$ python -q
>>> import numpy as np
>>> from numpy import linalg as LA
>>> np.set_printoptions(precision=2, suppress=True, linewidth=140)
>>> W0 = 5 * np.eye(4) + np.ones((4, 4))
>>> print(W0)
[[6. 1. 1. 1.]
 [1. 6. 1. 1.]
 [1. 1. 6. 1.]
 [1. 1. 1. 6.]]
>>> # symmetric, so the eigenvalues are real
>>> np.allclose(W0, W0.T)
True
>>> assert W0 == W0.T
Traceback (most recent call last):
  File "<python-input-7>", line 1, in <module>
    assert W0 == W0.T
           ^^^^^^^^^^
ValueError: The truth value of an array with more than one element is ambiguous. Use a.any() or a.all()
>>> round(np.abs(LA.eigvals(W0)).max(), 2)
np.float64(9.0)
>>> W0.inv()
Traceback (most recent call last):
  File "<python-input-9>", line 1, in <module>
    W0.inv()
    ^^^^^^
AttributeError: 'numpy.ndarray' object has no attribute 'inv'
>>> (W0 - W0.T) / 2
array([[0., 0., 0., 0.],
       [0., 0., 0., 0.],
       [0., 0., 0., 0.],
       [0., 0., 0., 0.]])
>>> np.trace(W0)
np.float64(24.0)
>>> round(float(LA.det(W0)), 2)
1125.0
>>> print(np.allclose(W0 @ W0.T, W0.T @ W0))
True
>>> (W0 @ W0)[0]
array([39., 14., 14., 14.])
>>> W0 @ np.ones(4)
array([9., 9., 9., 9.])
>>> other = np.array([[0, 1, 2], [1, -2, 3], [-3, -2, 3]])
>>> M = np.tril(other)
>>> M
array([[ 0,  0,  0],
       [ 1, -2,  0],
       [-3, -2,  3]])
>>> (M - M.T) / 2
array([[ 0. , -0.5,  1.5],
       [ 0.5,  0. ,  1. ],
       [-1.5, -1. ,  0. ]])
>>> np.sort(np.abs(LA.eigvals(M)))
array([0., 2., 3.])
>>> print(np.trace(M))
1
>>> round(float(LA.det(M)), 2)
0.0
>>> M.inv()
Traceback (most recent call last):
  File "<python-input-23>", line 1, in <module>
    M.inv()
    ^^^^^
AttributeError: 'numpy.ndarray' object has no attribute 'inv'
>>> np.prod(np.diag(M)), round(float(LA.det(M)), 2)
(np.int64(0), 0.0)
>>> try:
...     LA.inv(M)
... except LA.LinAlgError as e:
...     print(e)
... 
Singular matrix
>>> r = LA.matrix_rank(M)
>>> r
np.int64(2)
>>> ns = LA.svd(M)[2][r:].T
>>> print(np.allclose(M @ ns, 0))
True
>>> ns @ ns.T
array([[0.33, 0.17, 0.44],
       [0.17, 0.08, 0.22],
       [0.44, 0.22, 0.59]])
>>> ns.shape
(3, 1)
>>> [int(LA.matrix_rank(np.delete(M, i, axis=0))) for i in range(3)]
[2, 1, 1]
>>> LA.matrix_rank(M.T @ M), LA.matrix_rank(M @ M.T)
(np.int64(2), np.int64(2))
>>> W = np.array([[6, 8, 4, 2, 2], [4, 3, 3, 4, 1], [8, 0, 9, 1, 3]])
>>> beta = np.array([3, 1, 3, 0, -3])
>>> act = np.maximum(M @ W + beta, 0)
>>> (act > 0).mean(axis=0)
array([1.  , 0.67, 1.  , 0.  , 0.  ])
>>> act
array([[ 3,  1,  3,  0,  0],
       [ 1,  3,  1,  0,  0],
       [ 1,  0, 12,  0,  0]])
>>> (act > 0).astype(int)
array([[1, 1, 1, 0, 0],
       [1, 1, 1, 0, 0],
       [1, 0, 1, 0, 0]])
>>> cent = np.array([[1, 3, 3], [3, 1, 1], [1, 1, 3], [0, 0, 0], [3, 1, 2]])
>>> (act @ cent).round(6).argmax(axis=1)
array([2, 0, 2])
>>> other = np.array([[-4, -4, 6, 0], [-7, 5, -7, -1], [3, 7, 7, 9], [9, -6, -1, 3]])
>>> arr = np.tril(other)
>>> print(arr)
[[-4  0  0  0]
 [-7  5  0  0]
 [ 3  7  7  0]
 [ 9 -6 -1  3]]
>>> np.round(LA.eigvals(arr).sum().real, 2)
np.float64(11.0)
>>> np.round(LA.det(arr.T), 2)
np.float64(-420.0)
>>> np.poly(arr)
array([   1.,  -11.,   11.,  179., -420.])
>>> print(np.einsum("ij,ji->", arr, arr))
99
>>> round(float(LA.det(2 * arr)), 2), round(LA.det(arr), 2)
(-6720.0, np.float64(-420.0))
>>> np.kron(np.eye(2, dtype=int), arr)
array([[-4,  0,  0,  0,  0,  0,  0,  0],
       [-7,  5,  0,  0,  0,  0,  0,  0],
       [ 3,  7,  7,  0,  0,  0,  0,  0],
       [ 9, -6, -1,  3,  0,  0,  0,  0],
       [ 0,  0,  0,  0, -4,  0,  0,  0],
       [ 0,  0,  0,  0, -7,  5,  0,  0],
       [ 0,  0,  0,  0,  3,  7,  7,  0],
       [ 0,  0,  0,  0,  9, -6, -1,  3]])
>>> LA.eigvals(arr)
array([ 3.,  7.,  5., -4.])
>>> LA.norm(arr, axis=0)
array([12.45, 10.49,  7.07,  3.  ])
>>> round(float(LA.norm(arr, 1)), 2), np.round(LA.norm(arr, np.inf), 2)
(23.0, np.float64(19.0))
>>> np.allclose(arr, arr.T)
False
>>> np.round(np.abs(LA.eigvals(arr)).max(), 2)
np.float64(7.0)
>>> arr @ arr
array([[ 16,   0,   0,   0],
       [ -7,  25,   0,   0],
       [-40,  84,  49,   0],
       [ 30, -55, -10,   9]])
>>> x0 = np.ones(4)
>>> for _ in range(4):
...     x0 = W0 @ x0
...     x0 /= LA.norm(x0)
...     print(round(x0 @ W0 @ x0, 2))
... 
9.0
9.0
9.0
9.0
>>> x0
array([0.5, 0.5, 0.5, 0.5])
>>> np.round(LA.eigvalsh(W0)[-1], 2)
np.float64(9.0)
>>> mat = np.load("mat.npy")
>>> print(mat)
[[-6.54 -2.23 -9.56]
 [-5.04 -1.53 -7.59]
 [-3.24 -0.76 -5.18]
 [-2.43 -0.45 -4.05]
 [-1.59 -0.17 -2.87]
 [ 0.16  0.04  0.11]
 [-0.19  0.03 -0.21]
 [-0.27  0.06 -0.32]
 [-0.4   0.14 -0.51]
 [-0.67  0.44 -0.96]
 [-0.77  0.64 -1.16]
 [-0.94  1.23 -1.62]
 [-0.98  2.49 -2.17]
 [-0.91  3.19 -2.36]
 [-0.19  6.25 -2.63]
 [ 0.45  8.14 -2.54]]
>>> Xs = mat - mat.mean(axis=0)
>>> U, sigma, vt = LA.svd(Xs, full_matrices=False)
>>> print(np.abs(vt[-1]))
[0.84 0.2  0.51]
>>> vt[0] * np.sign(vt[0, np.abs(vt[0]).argmax()])
array([0.53, 0.54, 0.65])
>>> LA.matrix_rank(Xs)
np.int64(3)
>>> np.abs(vt[0]).argmax()
np.int64(2)
>>> print(np.round(sigma ** 2 / (sigma ** 2).sum(), 2) + 0)
[0.71 0.29 0.  ]
>>> np.abs(U[:, 0]).argmax()
np.int64(0)
>>> np.searchsorted(np.cumsum(sigma ** 2) / (sigma ** 2).sum(), 0.9) + 1
np.int64(2)
>>> other = np.c_[mat[:, :1] @ np.array([[0]]), np.array([3, 2, -3, 2, 0, -1, -2, 3, 0, 1, 2, 0, 1, -1, 2, 1])]
>>> other
array([[ 0.,  3.],
       [ 0.,  2.],
       [ 0., -3.],
       [ 0.,  2.],
       [ 0.,  0.],
       [ 0., -1.],
       [ 0., -2.],
       [ 0.,  3.],
       [ 0.,  0.],
       [ 0.,  1.],
       [ 0.,  2.],
       [ 0.,  0.],
       [ 0.,  1.],
       [ 0., -1.],
       [ 0.,  2.],
       [ 0.,  1.]])
>>> LA.norm(other - mat @ LA.lstsq(mat, other)[0], axis=0)
array([0.  , 6.22])
>>> idx = mat[:, 1] > np.median(mat[:, 1])
>>> f = mat[idx].mean(axis=0) - mat[~idx].mean(axis=0)
>>> idx.astype(int)
array([0, 0, 0, 0, 0, 0, 0, 0, 1, 1, 1, 1, 1, 1, 1, 1])
>>> ((mat - mat.mean(axis=0)) @ f > 0).astype(int)
array([0, 0, 0, 0, 0, 1, 1, 1, 1, 1, 1, 1, 1, 1, 1, 1])
>>> x0 = np.array([0, 1, 3])
>>> rhs = mat @ x0
>>> beta, lr = np.zeros(3), 1 / LA.norm(mat, 2) ** 2
>>> for i in range(30):
...     beta -= lr * mat.T @ (mat @ beta - rhs)
...     if i % 10 == 0: print(i, round(LA.norm(mat @ beta - rhs), 2))
... 
0 4.67
10 0.87
20 0.86
>>> round(float(LA.cond(mat)), 2)
35.2
>>> gram = np.cov(mat, rowvar=False)
>>> LA.eigvalsh(gram)[::-1]
array([13.24,  5.41,  0.02])
>>> print(np.polyfit(mat[:, 1], mat[:, 0], 1))
[ 0.42 -1.93]
>>> np.median(mat, axis=0)
array([-0.84,  0.1 , -2.26])
>>> data = np.load("arr.npy")
>>> data
array([[-1.5 ,  0.1 , -0.2 ],
       [ 0.1 ,  2.4 , -4.81],
       [ 0.1 ,  0.  ,  0.02],
       [-0.7 ,  1.9 , -3.85],
       [ 0.4 ,  1.2 , -2.39],
       [-0.4 ,  0.4 , -0.78],
       [ 1.  ,  0.6 , -1.22],
       [-0.4 , -0.4 ,  0.79],
       [-0.9 , -3.4 ,  6.83],
       [ 0.  ,  1.4 , -2.78],
       [-1.3 ,  1.8 , -3.61],
       [ 0.4 , -0.1 ,  0.21],
       [ 0.2 ,  1.5 , -2.98],
       [ 1.3 , -0.2 ,  0.39],
       [ 0.6 ,  1.4 , -2.83],
       [ 0.  , -0.3 ,  0.6 ],
       [ 0.8 ,  0.3 , -0.6 ],
       [ 1.3 , -1.7 ,  3.42],
       [ 1.4 , -1.2 ,  2.38],
       [-2.  , -1.2 ,  2.43]])
>>> LA.matrix_rank(data)
np.int64(3)
>>> data.mean(axis=0)
array([ 0.02,  0.22, -0.45])
>>> np.abs(data).max()
np.float64(6.83)
>>> X = np.array([[5.0, 4.0, 4.0], [4.0, 20.0, 16.0], [4.0, 16.0, 20.0]])
>>> # symmetric
>>> print(np.unravel_index(np.abs(X).argmax(), X.shape))
(np.int64(1), np.int64(1))
>>> X[:, 3]
Traceback (most recent call last):
  File "<python-input-96>", line 1, in <module>
    X[:, 3]
    ~^^^^^^
IndexError: index 3 is out of bounds for axis 1 with size 3
>>> LA.matrix_rank(X)
np.int64(3)
>>> X[3]
Traceback (most recent call last):
  File "<python-input-98>", line 1, in <module>
    X[3]
    ~^^^
IndexError: index 3 is out of bounds for axis 0 with size 3
>>> np.zeros(3, 3)
Traceback (most recent call last):
  File "<python-input-99>", line 1, in <module>
    np.zeros(3, 3)
    ~~~~~~~~^^^^^^
TypeError: Cannot interpret '3' as a data type
>>> np.count_nonzero(X)
np.int64(9)
>>> print(np.abs(X).max())
20.0
>>> X.sum(axis=1)
array([13., 40., 40.])
>>> print(np.diff(X, axis=0))
[[-1. 16. 12.]
 [ 0. -4.  4.]]
